$ ipython --no-banner

In [1]: import numpy as np

In [2]: import numpy.linalg as la

In [3]: np.set_printoptions(precision=2, suppress=True, linewidth=140, floatmode="fixed")

In [4]: tidy = lambda a: np.round(a, 2) + 0

In [5]: E = np.load("block19.npy")

In [6]: E
Out[6]: 
array([[  0,   0,   0,   6,   9,  21],
       [  0,   0,   0,   9,   3,  -3],
       [  0,   0,   0, -27,   0, -27],
       [ -8, -12, -28,  -2,  -3,  -7],
       [-12,  -4,   4,  -3,  -1,   1],
       [ 36,   0,  36,   9,   0,   9]])

In [7]: x0 = np.array([0, 3, 2, 3, 0, 0])

In [8]: rhs = E @ x0

In [9]: rhs
Out[9]: array([ 18,  27, -81, -98, -13,  99])

In [10]: tidy(la.solve(E, rhs))
Out[10]: array([0.00, 3.00, 2.00, 3.00, 0.00, 0.00])

In [11]: tidy(la.solve(E.T, E[4]))
Out[11]: array([0.00, 0.00, 0.00, 0.00, 1.00, 0.00])

In [12]: tidy(la.solve(E, rhs + E[:, 3]))
Out[12]: array([0.00, 3.00, 2.00, 4.00, 0.00, 0.00])

In [13]: rng = np.random.default_rng(1870)

In [14]: idx = rng.permutation(6)

In [15]: idx
Out[15]: array([4, 5, 3, 2, 1, 0])

In [16]: out = E[idx][:, idx]

In [17]: tidy(np.sort(np.abs(la.eigvals(out))))
Out[17]: array([ 9.81,  9.81, 25.46, 25.46, 25.46, 25.46])

In [18]: print(np.trace(out))
6

In [19]: print(out)
[[ -1   1  -3   4  -4 -12]
 [  0   9   9  36   0  36]
 [ -3  -7  -2 -28 -12  -8]
 [  0 -27 -27   0   0   0]
 [  3  -3   9   0   0   0]
 [  9  21   6   0   0   0]]

In [20]: Q, V = la.qr(E[:, :4])[0], la.qr(E[:, 4:])[0]

In [21]: sv = la.svd(Q.T @ V, compute_uv=False)

In [22]: (sv > 0.9).sum()
Out[22]: np.int64(0)

In [23]: print(tidy(np.degrees(np.arccos(sv.clip(0, 1)))))
[29.75 71.57]

In [24]: print(tidy(sv))
[0.87 0.32]

In [25]: (E - E.T) / 2
Out[25]: 
array([[  0.00,   0.00,   0.00,   7.00,  10.50,  -7.50],
       [  0.00,   0.00,   0.00,  10.50,   3.50,  -1.50],
       [  0.00,   0.00,   0.00,   0.50,  -2.00, -31.50],
       [ -7.00, -10.50,  -0.50,   0.00,   0.00,  -8.00],
       [-10.50,  -3.50,   2.00,   0.00,   0.00,   0.50],
       [  7.50,   1.50,  31.50,   8.00,  -0.50,   0.00]])

In [26]: np.allclose(E @ E.T, E.T @ E)
Out[26]: False

In [27]: tidy(np.sort(np.abs(la.eigvals(E))))
Out[27]: array([ 9.81,  9.81, 25.46, 25.46, 25.46, 25.46])

In [28]: print(E @ E)
[[ 600 -108  624  150  -27  156]
 [-216 -120 -348  -54  -30  -87]
 [-756  324 -216 -189   81  -54]
 [-200   36 -208  550  -99  572]
 [  72   40  116 -198 -110 -319]
 [ 252 -108   72 -693  297 -198]]

In [29]: np.trace(E)
Out[29]: np.int64(6)

In [30]: arr = np.array([[0, 0, 0, 2], [0, 0, 0, 0], [1, 0, 0, 0], [0, 1, 0, 0]])

In [31]: arr
Out[31]: 
array([[0, 0, 0, 2],
       [0, 0, 0, 0],
       [1, 0, 0, 0],
       [0, 1, 0, 0]])

In [32]: U, sv, vt = la.svd(arr)

In [33]: sv
Out[33]: array([ 2.00,  1.00,  1.00, -0.00])

In [34]: np.argmax(sv[:-1] / (sv[1:] + 1e-6)) + 1
Out[34]: np.int64(3)

In [35]: out = U[:, :3] @ np.diag(sv[:3]) @ vt[:3]

In [36]: la.matrix_rank(arr, rtol=0.05)
Out[36]: np.int64(3)

In [37]: la.matrix_rank(out)
Out[37]: np.int64(3)

In [38]: def softmax(z):
    ...:     e = np.exp(z - z.max(axis=-1, keepdims=True))
    ...:     return e / e.sum(axis=-1, keepdims=True)
    ...: 

In [39]: tidy(softmax(10 * E[2]))
Out[39]: array([0.25, 0.25, 0.25, 0.00, 0.25, 0.00])

In [40]: tidy(softmax(E[2] + -3))
Out[40]: array([0.25, 0.25, 0.25, 0.00, 0.25, 0.00])

In [41]: att = E @ E.T / np.sqrt(6)

In [42]: tidy(softmax(att + np.triu(np.full(att.shape, -np.inf), 1)))
Out[42]: 
array([[1.00, 0.00, 0.00, 0.00, 0.00, 0.00],
       [0.00, 1.00, 0.00, 0.00, 0.00, 0.00],
       [0.00, 0.00, 1.00, 0.00, 0.00, 0.00],
       [0.00, 0.00, 0.00, 1.00, 0.00, 0.00],
       [0.00, 0.00, 0.00, 0.00, 1.00, 0.00],
       [0.00, 0.00, 0.00, 0.00, 0.00, 1.00]])

In [43]: softmax(att).round(6).argmax(axis=1)
Out[43]: array([0, 1, 2, 3, 4, 5])

In [44]: mat = np.array([[0.8, 1.0, -1.4, -0.4, 0.3, 0.8],
    ...:     [-0.6, -0.3, 1.5, -1.3, -1.1, 0.0],
    ...:     [-1.3, -0.8, -0.2, 0.8, 0.2, 0.8],
    ...:     [-1.4, 1.6, -0.3, -0.1, 0.2, -1.2],
    ...:     [-0.5, -1.0, -0.5, -0.8, 0.2, 1.6],
    ...:     [-1.0, -0.3, 0.6, 1.1, 1.5, -0.7]])

In [45]: mat[:, 3] *= 3

In [46]: tidy(mat)
Out[46]: 
array([[ 0.80,  1.00, -1.40, -1.20,  0.30,  0.80],
       [-0.60, -0.30,  1.50, -3.90, -1.10,  0.00],
       [-1.30, -0.80, -0.20,  2.40,  0.20,  0.80],
       [-1.40,  1.60, -0.30, -0.30,  0.20, -1.20],
       [-0.50, -1.00, -0.50, -2.40,  0.20,  1.60],
       [-1.00, -0.30,  0.60,  3.30,  1.50, -0.70]])

In [47]: tidy(np.trace(la.pinv(arr) @ arr))
Out[47]: np.float64(3.0)

In [48]: np.allclose(arr[:-1].T @ la.lstsq(arr[:-1].T, arr[-1])[0], arr[-1])
Out[48]: False

In [49]: tidy(np.sort(np.abs(la.eigvals(mat))))
Out[49]: array([0.89, 1.41, 1.41, 1.91, 3.54, 3.54])

In [50]: la.determinant(mat)
---------------------------------------------------------------------------
AttributeError                            Traceback (most recent call last)
Cell In[50], line 1
----> 1 la.determinant(mat)

AttributeError: module 'numpy.linalg' has no attribute 'determinant'

In [51]: tidy((mat + mat.T) / 2)
Out[51]: 
array([[ 0.80,  0.20, -1.35, -1.30, -0.10, -0.10],
       [ 0.20, -0.30,  0.35, -1.15, -1.05, -0.15],
       [-1.35,  0.35, -0.20,  1.05, -0.15,  0.70],
       [-1.30, -1.15,  1.05, -0.30, -1.10,  1.05],
       [-0.10, -1.05, -0.15, -1.10,  0.20,  1.55],
       [-0.10, -0.15,  0.70,  1.05,  1.55, -0.70]])

In [52]: tidy(la.det(mat))
Out[52]: np.float64(-42.55)

In [53]: tidy(mat.sum(axis=0))
Out[53]: array([-4.00,  0.20, -0.30, -2.10,  1.30,  1.30])

In [54]: la.matrix_rank(mat)
Out[54]: np.int64(6)

In [55]: tidy(mat.mean(axis=0))
Out[55]: array([-0.67,  0.03, -0.05, -0.35,  0.22,  0.22])

In [56]: print(np.unravel_index(np.abs(mat).argmax(), mat.shape))
(np.int64(1), np.int64(3))

In [57]: print(mat.shape)
(6, 6)

In [58]: A = np.loadtxt("w.csv", delimiter=",")

In [59]: tidy(A)
Out[59]: 
array([[ 1.00,  0.00,  0.02, -0.01,  0.01,  0.00,  0.00, -0.01, -0.01,  0.03,  0.00],
       [ 0.00,  1.00,  0.02, -0.01,  0.01,  0.00,  0.00, -0.01,  0.00,  0.02,  0.00],
       [ 0.02,  0.02,  0.72,  0.10, -0.14,  0.06,  0.03,  0.16,  0.09, -0.36,  0.02],
       [-0.01, -0.01,  0.10,  0.96,  0.05, -0.02, -0.01, -0.06, -0.03,  0.13, -0.01],
       [ 0.01,  0.01, -0.14,  0.05,  0.93,  0.03,  0.02,  0.08,  0.04, -0.18,  0.01],
       [ 0.00,  0.00,  0.06, -0.02,  0.03,  0.99, -0.01, -0.04, -0.02,  0.08,  0.00],
       [ 0.00,  0.00,  0.03, -0.01,  0.02, -0.01,  1.00, -0.02, -0.01,  0.04,  0.00],
       [-0.01, -0.01,  0.16, -0.06,  0.08, -0.04, -0.02,  0.91, -0.05,  0.21, -0.01],
       [-0.01,  0.00,  0.09, -0.03,  0.04, -0.02, -0.01, -0.05,  0.97,  0.11, -0.01],
       [ 0.03,  0.02, -0.36,  0.13, -0.18,  0.08,  0.04,  0.21,  0.11,  0.54,  0.03],
       [ 0.00,  0.00,  0.02, -0.01,  0.01,  0.00,  0.00, -0.01, -0.01,  0.03,  1.00]])

In [60]: print(tidy((A + A.T) / 2))
[[ 1.00  0.00  0.02 -0.01  0.01  0.00  0.00 -0.01 -0.01  0.03  0.00]
 [ 0.00  1.00  0.02 -0.01  0.01  0.00  0.00 -0.01  0.00  0.02  0.00]
 [ 0.02  0.02  0.72  0.10 -0.14  0.06  0.03  0.16  0.09 -0.36  0.02]
 [-0.01 -0.01  0.10  0.96  0.05 -0.02 -0.01 -0.06 -0.03  0.13 -0.01]
 [ 0.01  0.01 -0.14  0.05  0.93  0.03  0.02  0.08  0.04 -0.18  0.01]
 [ 0.00  0.00  0.06 -0.02  0.03  0.99 -0.01 -0.04 -0.02  0.08  0.00]
 [ 0.00  0.00  0.03 -0.01  0.02 -0.01  1.00 -0.02 -0.01  0.04  0.00]
 [-0.01 -0.01  0.16 -0.06  0.08 -0.04 -0.02  0.91 -0.05  0.21 -0.01]
 [-0.01  0.00  0.09 -0.03  0.04 -0.02 -0.01 -0.05  0.97  0.11 -0.01]
 [ 0.03  0.02 -0.36  0.13 -0.18  0.08  0.04  0.21  0.11  0.54  0.03]
 [ 0.00  0.00  0.02 -0.01  0.01  0.00  0.00 -0.01 -0.01  0.03  1.00]]

In [61]: tidy(np.trace(A))
Out[61]: np.float64(10.0)

In [62]: tidy(la.matrix_power(A, 3))
Out[62]: 
array([[ 1.00,  0.00,  0.02, -0.01,  0.01,  0.00,  0.00, -0.01, -0.01,  0.03,  0.00],
       [ 0.00,  1.00,  0.02, -0.01,  0.01,  0.00,  0.00, -0.01,  0.00,  0.02,  0.00],
       [ 0.02,  0.02,  0.72,  0.10, -0.14,  0.06,  0.03,  0.16,  0.09, -0.36,  0.02],
       [-0.01, -0.01,  0.10,  0.96,  0.05, -0.02, -0.01, -0.06, -0.03,  0.13, -0.01],
       [ 0.01,  0.01, -0.14,  0.05,  0.93,  0.03,  0.02,  0.08,  0.04, -0.18,  0.01],
       [ 0.00,  0.00,  0.06, -0.02,  0.03,  0.99, -0.01, -0.04, -0.02,  0.08,  0.00],
       [ 0.00,  0.00,  0.03, -0.01,  0.02, -0.01,  1.00, -0.02, -0.01,  0.04,  0.00],
       [-0.01, -0.01,  0.16, -0.06,  0.08, -0.04, -0.02,  0.91, -0.05,  0.21, -0.01],
       [-0.01,  0.00,  0.09, -0.03,  0.04, -0.02, -0.01, -0.05,  0.97,  0.11, -0.01],
       [ 0.03,  0.02, -0.36,  0.13, -0.18,  0.08,  0.04,  0.21,  0.11,  0.54,  0.03],
       [ 0.00,  0.00,  0.02, -0.01,  0.01,  0.00,  0.00, -0.01, -0.01,  0.03,  1.00]])

In [63]: assert A == A.T
---------------------------------------------------------------------------
ValueError                                Traceback (most recent call last)
Cell In[63], line 1
----> 1 assert A == A.T

ValueError: The truth value of an array with more than one element is ambiguous. Use a.any() or a.all()

In [64]: np.allclose(A @ A.T, A.T @ A)
Out[64]: True

In [65]: tidy(np.abs(la.eigvals(A)).max())
Out[65]: np.float64(1.0)
